In [1]: import numpy as np

In [2]: from numpy import linalg as LA

In [3]: np.set_printoptions(suppress=True, linewidth=200)

In [4]: M = np.load("sample13.npy")

In [5]: M.round(2)
Out[5]: 
array([[-6.1 , -2.44,  8.68, -5.68, -5.3 ],
       [-2.9 , -1.53,  5.74, -2.74, -3.22],
       [-2.5 ,  4.38,  0.22,  2.78,  3.47],
       [-1.76,  1.75,  2.06,  0.94,  0.8 ],
       [-5.64, -2.58,  8.5 , -5.5 , -5.3 ],
       [-5.51,  6.44,  0.39,  2.61,  4.76],
       [-5.76,  1.52,  4.94, -1.94, -0.79],
       [-3.56,  3.  ,  2.15,  0.85,  1.59],
       [-6.15, -1.99,  8.31, -5.31, -4.81],
       [ 2.73,  5.4 , -4.18,  7.18,  6.36],
       [-3.26,  1.58,  3.21, -0.21,  0.12],
       [ 4.6 ,  4.35, -4.48,  7.48,  5.81],
       [-4.91,  9.84, -3.03,  6.03,  8.74],
       [-0.41,  1.38,  1.49,  1.51,  0.85],
       [-1.16, -2.06,  5.05, -2.05, -3.23],
       [-4.3 , -0.31,  5.59, -2.59, -2.33],
       [ 0.55, -1.92,  3.78, -0.78, -2.5 ],
       [-1.9 ,  1.53,  2.35,  0.65,  0.51],
       [-2.07,  0.23,  3.62, -0.62, -0.99]])

In [6]: Ac = M - M.mean(axis=0)

In [7]: U, sigma, Vh = LA.svd(Ac, full_matrices=False)

In [8]: print(np.abs(U[:, 0]).argmax())
12

In [9]: sigma.round(2) + 0
Out[9]: array([32.64, 12.67,  0.  ,  0.  ,  0.  ])

In [10]: np.searchsorted(np.cumsum(sigma ** 2) / (sigma ** 2).sum(), 0.9) + 1
Out[10]: np.int64(2)

In [11]: np.round(Ac.mean(axis=0), 2) + 0
Out[11]: array([0., 0., 0., 0., 0.])
